$ python3 -q
>>> import numpy as np
>>> np.set_printoptions(precision=2, suppress=True, linewidth=100, sign=" ")
>>> arr = np.loadtxt("a.csv", delimiter=",")
>>> arr
array([[-0.4 , -1.  , -2.1 , -1.4 ,  0.5 ,  0.  ,  2.  , -1.19, -0.5 , -1.6 ],
       [ 0.1 , -1.5 ,  1.  ,  0.7 , -0.1 , -0.8 , -1.3 ,  0.31, -0.8 , -2.  ],
       [-0.9 ,  0.4 ,  0.1 ,  0.2 ,  1.2 , -0.4 , -0.1 , -2.7 ,  0.2 ,  1.7 ],
       [-0.3 ,  0.8 , -0.6 ,  0.9 , -1.  , -0.8 , -1.  , -0.87, -0.8 , -0.8 ],
       [-1.3 ,  1.4 , -1.2 ,  0.6 , -1.5 , -0.2 ,  1.  , -3.92,  0.4 , -1.4 ],
       [ 0.  , -0.2 ,  0.7 , -1.1 , -1.2 , -1.1 , -0.4 ,  0.  , -1.1 , -0.2 ],
       [-1.1 , -1.  ,  0.4 , -0.6 ,  1.1 ,  0.4 ,  0.9 , -3.3 , -0.1 , -0.4 ],
       [-0.3 ,  0.9 , -0.1 ,  0.6 ,  0.7 ,  1.1 , -2.6 , -0.92, -0.9 , -2.1 ],
       [-0.3 , -2.  ,  0.6 , -0.3 ,  0.  , -2.6 , -0.6 , -0.87, -1.  ,  1.9 ],
       [ 0.5 , -0.6 ,  1.4 , -0.9 , -2.1 ,  0.1 , -1.4 ,  1.49, -0.6 , -1.2 ],
       [ 0.4 , -1.3 , -1.9 ,  0.6 , -0.5 ,  0.3 , -0.2 ,  1.2 ,  0.6 ,  0.4 ],
       [ 1.7 ,  0.2 ,  0.3 ,  0.1 , -1.1 ,  0.5 ,  0.  ,  5.11, -0.4 ,  1.8 ],
       [-0.6 ,  0.3 , -1.8 , -0.3 ,  1.3 ,  0.4 , -0.8 , -1.82, -0.3 ,  0.4 ],
       [ 1.4 , -1.6 , -0.6 , -1.3 ,  0.8 , -0.5 , -1.4 ,  4.21,  2.  ,  1.1 ],
       [-0.7 ,  1.6 ,  0.9 , -0.5 , -0.2 ,  0.  , -0.3 , -2.1 ,  0.7 ,  1.4 ],
       [-0.8 , -1.3 ,  0.5 , -0.9 , -0.4 , -0.2 , -0.2 , -2.4 ,  0.2 , -0.6 ],
       [-1.4 , -1.2 ,  0.6 , -0.7 , -1.2 , -1.3 ,  0.6 , -4.21,  1.1 , -0.5 ],
       [-0.4 ,  2.  ,  0.1 , -1.8 ,  0.3 ,  1.5 ,  0.8 , -1.21,  0.  ,  1.4 ],
       [ 1.2 ,  1.1 , -0.1 ,  0.8 , -0.9 ,  0.4 ,  0.1 ,  3.6 ,  0.8 , -0.8 ],
       [ 2.1 , -1.2 ,  1.7 , -0.2 , -0.4 ,  1.1 , -0.6 ,  6.35,  0.4 , -0.4 ],
       [ 0.2 , -1.  , -1.3 ,  0.9 , -0.8 ,  2.5 ,  1.  ,  0.61,  1.  , -0.1 ],
       [-0.3 ,  1.2 , -1.5 , -1.3 ,  0.8 , -1.  , -1.3 , -0.92, -0.9 ,  2.2 ],
       [ 1.5 , -0.1 ,  0.1 ,  0.6 , -0.5 , -1.5 , -0.3 ,  4.48, -1.2 , -1.5 ],
       [-0.4 , -0.1 ,  2.4 , -1.9 , -0.6 , -0.5 ,  0.1 , -1.18, -0.5 , -1.1 ],
       [ 1.4 , -0.3 , -1.2 ,  0.2 , -0.4 ,  1.1 , -1.  ,  4.18, -1.  , -0.3 ],
       [-0.2 ,  1.6 ,  0.6 , -0.1 ,  0.2 ,  0.7 , -0.8 , -0.58, -0.3 , -0.7 ],
       [ 1.9 ,  1.7 , -2.4 ,  1.9 ,  0.2 , -0.9 ,  0.4 ,  5.73, -0.6 , -1.  ],
       [ 0.  ,  2.5 ,  1.3 , -1.  ,  1.1 , -1.6 , -2.3 ,  0.02,  1.  , -0.6 ],
       [-0.6 , -0.8 , -1.1 , -1.1 ,  0.  ,  1.4 ,  0.3 , -1.82, -0.5 ,  0.2 ],
       [ 0.8 , -0.1 , -0.5 , -0.8 ,  1.3 ,  0.4 ,  1.3 ,  2.37, -1.6 ,  1.1 ],
       [-0.2 ,  0.5 , -0.6 ,  1.  ,  0.3 , -0.4 , -0.6 , -0.63,  0.3 , -1.3 ],
       [-0.5 ,  0.1 ,  0.3 ,  0.4 ,  1.5 , -0.8 , -0.1 , -1.46,  0.5 ,  0.7 ],
       [ 1.  , -0.1 , -0.1 ,  1.6 , -0.6 ,  1.  ,  0.  ,  2.99, -0.7 , -0.4 ],
       [-0.9 ,  0.7 , -0.5 ,  1.9 ,  1.6 ,  1.2 ,  1.9 , -2.68, -0.2 , -2.1 ],
       [ 0.1 ,  1.5 ,  1.3 , -0.4 ,  0.6 , -0.5 ,  0.3 ,  0.28, -0.5 , -0.8 ],
       [ 1.1 , -0.3 ,  0.6 , -1.7 , -0.5 , -0.4 , -0.5 ,  3.31, -0.7 ,  0.  ],
       [ 0.7 ,  0.2 ,  0.  , -1.1 ,  0.4 , -0.3 , -1.2 ,  2.1 ,  0.3 , -1.4 ],
       [-0.1 ,  1.2 , -1.6 ,  0.6 ,  0.4 ,  0.6 ,  0.4 , -0.31, -0.7 ,  0.7 ],
       [ 0.4 ,  0.7 , -0.7 , -0.4 , -0.2 ,  1.  , -0.5 ,  1.24,  0.6 ,  0.3 ],
       [ 0.9 ,  0.  ,  0.5 ,  0.3 , -0.7 , -0.9 ,  0.1 ,  2.7 , -0.8 , -1.8 ],
       [ 0.4 , -0.8 , -0.5 , -0.8 , -1.2 , -0.8 ,  1.1 ,  1.2 , -0.9 , -0.7 ],
       [ 0.1 , -0.6 ,  0.3 , -0.6 ,  0.  ,  0.8 , -0.4 ,  0.28, -0.1 ,  0.5 ],
       [-0.7 ,  1.8 ,  0.5 ,  0.6 , -0.7 ,  1.3 ,  0.9 , -2.09, -0.4 , -2.7 ],
       [-1.1 , -0.2 , -0.8 , -0.4 ,  0.  , -0.4 ,  1.4 , -3.29, -1.1 ,  0.8 ],
       [-1.2 ,  0.7 ,  0.2 ,  0.3 ,  1.4 ,  1.5 ,  0.5 , -3.59,  0.1 ,  1.8 ],
       [ 0.  ,  0.5 ,  0.6 ,  0.7 ,  0.1 ,  0.6 , -0.2 ,  0.  , -0.4 , -1.4 ],
       [ 1.  , -0.2 ,  1.  , -1.3 , -0.4 ,  1.  , -1.7 ,  2.98, -0.6 ,  0.9 ]])
>>> cen = (arr - arr.mean(axis=0)) / arr.std(axis=0)
>>> np.argwhere(np.abs(cen) > 2)
array([[  0,   6],
       [  7,   6],
       [  8,   1],
       [  8,   5],
       [  9,   4],
       [ 13,   8],
       [ 19,   0],
       [ 19,   7],
       [ 20,   5],
       [ 21,   9],
       [ 23,   2],
       [ 26,   0],
       [ 26,   2],
       [ 26,   3],
       [ 26,   7],
       [ 27,   1],
       [ 27,   6],
       [ 33,   3],
       [ 33,   6],
       [ 42,   9]])
>>> b = np.linalg.lstsq(np.delete(cen, 4, axis=1), cen[:, 4])[0]
>>> np.abs(b).argmax()
np.int64(0)
>>> d = np.linalg.norm(arr[:, None] - arr[None], axis=-1)
>>> (d + 1e9 * np.eye(47)).round(6).argmin(axis=1)
array([ 28,  45,  31,  30,  42,  40,  15,  25,   5,   5,  38,  24,  28,  35,   2,   6,  15,  14,
        32,  11,  10,  12,  39,   5,  32,  45,  22,  34,  12,  35,   3,   2,  18,  42,  25,  46,
        35,  12,  41,  22,   5,  38,  45,   6,   2,  25,  35])
>>> d[:5, :5]
array([[ 0.  ,  5.38,  5.32,  4.85,  4.97],
       [ 5.38,  0.  ,  5.72,  3.43,  6.52],
       [ 5.32,  5.72,  0.  ,  4.23,  4.76],
       [ 4.85,  3.43,  4.23,  0.  ,  4.19],
       [ 4.97,  6.52,  4.76,  4.19,  0.  ]])
>>> d.shape
(47, 47)
>>> np.linalg.matrix_rank(d ** 2)
np.int64(12)
>>> d.mean(axis=1).argmax()
np.int64(26)
>>> rng = np.random.default_rng(27165)
>>> feats = np.eye(8, dtype=int)[rng.permutation(8)]
>>> feats
array([[ 0,  0,  1,  0,  0,  0,  0,  0],
       [ 1,  0,  0,  0,  0,  0,  0,  0],
       [ 0,  0,  0,  0,  0,  1,  0,  0],
       [ 0,  0,  0,  1,  0,  0,  0,  0],
       [ 0,  0,  0,  0,  0,  0,  1,  0],
       [ 0,  0,  0,  0,  1,  0,  0,  0],
       [ 0,  0,  0,  0,  0,  0,  0,  1],
       [ 0,  1,  0,  0,  0,  0,  0,  0]])
>>> # orthonormal columns
>>> np.allclose(feats @ feats.T, feats.T @ feats)
True
>>> np.trace(feats)
np.int64(1)
>>> np.sort(np.abs(np.linalg.eigvals(feats)))
array([ 1.,  1.,  1.,  1.,  1.,  1.,  1.,  1.])
>>> np.round(np.abs(np.linalg.eigvals(feats)).max(), 2)
np.float64(1.0)
>>> round(float(np.linalg.det(feats)), 2)
1.0
>>> np.linalg.matrix_power(feats, 3)
array([[ 0,  0,  0,  0,  1,  0,  0,  0],
       [ 0,  0,  0,  0,  0,  1,  0,  0],
       [ 0,  0,  0,  0,  0,  0,  1,  0],
       [ 0,  0,  0,  1,  0,  0,  0,  0],
       [ 0,  1,  0,  0,  0,  0,  0,  0],
       [ 0,  0,  0,  0,  0,  0,  0,  1],
       [ 1,  0,  0,  0,  0,  0,  0,  0],
       [ 0,  0,  1,  0,  0,  0,  0,  0]])
>>> feats @ feats
array([[ 0,  0,  0,  0,  0,  1,  0,  0],
       [ 0,  0,  1,  0,  0,  0,  0,  0],
       [ 0,  0,  0,  0,  1,  0,  0,  0],
       [ 0,  0,  0,  1,  0,  0,  0,  0],
       [ 0,  0,  0,  0,  0,  0,  0,  1],
       [ 0,  0,  0,  0,  0,  0,  1,  0],
       [ 0,  1,  0,  0,  0,  0,  0,  0],
       [ 1,  0,  0,  0,  0,  0,  0,  0]])
>>> (feats - feats.T) / 2
array([[ 0. , -0.5,  0.5,  0. ,  0. ,  0. ,  0. ,  0. ],
       [ 0.5,  0. ,  0. ,  0. ,  0. ,  0. ,  0. , -0.5],
       [-0.5,  0. ,  0. ,  0. ,  0. ,  0.5,  0. ,  0. ],
       [ 0. ,  0. ,  0. ,  0. ,  0. ,  0. ,  0. ,  0. ],
       [ 0. ,  0. ,  0. ,  0. ,  0. , -0.5,  0.5,  0. ],
       [ 0. ,  0. , -0.5,  0. ,  0.5,  0. ,  0. ,  0. ],
       [ 0. ,  0. ,  0. ,  0. , -0.5,  0. ,  0. ,  0.5],
       [ 0. ,  0.5,  0. ,  0. ,  0. ,  0. , -0.5,  0. ]])
>>> np.allclose(feats, feats.T)
False
>>> np.sort(np.abs(np.linalg.eigvals(feats)))[::-1]
array([ 1.,  1.,  1.,  1.,  1.,  1.,  1.,  1.])
>>> np.linalg.matrix_power(feats, 100)
array([[ 0,  0,  0,  0,  0,  1,  0,  0],
       [ 0,  0,  1,  0,  0,  0,  0,  0],
       [ 0,  0,  0,  0,  1,  0,  0,  0],
       [ 0,  0,  0,  1,  0,  0,  0,  0],
       [ 0,  0,  0,  0,  0,  0,  0,  1],
       [ 0,  0,  0,  0,  0,  0,  1,  0],
       [ 0,  1,  0,  0,  0,  0,  0,  0],
       [ 1,  0,  0,  0,  0,  0,  0,  0]])
>>> p = np.eye(8)[4]
>>> for _ in range(5):
...     p = p @ feats
...     print(p.round(2))
... 
[ 0.  0.  0.  0.  0.  0.  1.  0.]
[ 0.  0.  0.  0.  0.  0.  0.  1.]
[ 0.  1.  0.  0.  0.  0.  0.  0.]
[ 1.  0.  0.  0.  0.  0.  0.  0.]
[ 0.  0.  1.  0.  0.  0.  0.  0.]
>>> vec = np.array([3, 3, 3, 1, 0, 3, 0, 2])
>>> np.sort(np.abs(np.degrees(np.angle(np.linalg.eigvals(feats)))))
array([   0.  ,    0.  ,   51.43,   51.43,  102.86,  102.86,  154.29,  154.29])
>>> np.abs(np.linalg.eigvals(feats))
array([ 1.,  1.,  1.,  1.,  1.,  1.,  1.,  1.])
>>> feats.T @ (feats @ vec)
array([ 3,  3,  3,  1,  0,  3,  0,  2])
>>> round(float(np.linalg.det(feats)), 2)
1.0
>>> [p for p in range(1, 25) if np.allclose(np.linalg.matrix_power(feats, p), np.eye(8))]
[7, 14, 21]
>>> 8 - np.linalg.matrix_rank(feats - np.eye(8), tol=1e-8)
np.int64(2)
>>> left, s, vt = np.linalg.svd(feats, full_matrices=False)
>>> left.T @ feats @ vt.T
array([[ 1.,  0.,  0.,  0.,  0.,  0.,  0.,  0.],
       [ 0.,  1.,  0.,  0.,  0.,  0.,  0.,  0.],
       [ 0.,  0.,  1.,  0.,  0.,  0.,  0.,  0.],
       [ 0.,  0.,  0.,  1.,  0.,  0.,  0.,  0.],
       [ 0.,  0.,  0.,  0.,  1.,  0.,  0.,  0.],
       [ 0.,  0.,  0.,  0.,  0.,  1.,  0.,  0.],
       [ 0.,  0.,  0.,  0.,  0.,  0.,  1.,  0.],
       [ 0.,  0.,  0.,  0.,  0.,  0.,  0.,  1.]])
>>> s / s[0]
array([ 1.,  1.,  1.,  1.,  1.,  1.,  1.,  1.])
>>> round(float(np.sqrt((s ** 2).sum())), 2), round(np.linalg.norm(feats), 2)
(2.83, np.float64(2.83))
>>> np.cumsum(s ** 2) / np.sum(s ** 2)
array([ 0.12,  0.25,  0.38,  0.5 ,  0.62,  0.75,  0.88,  1.  ])
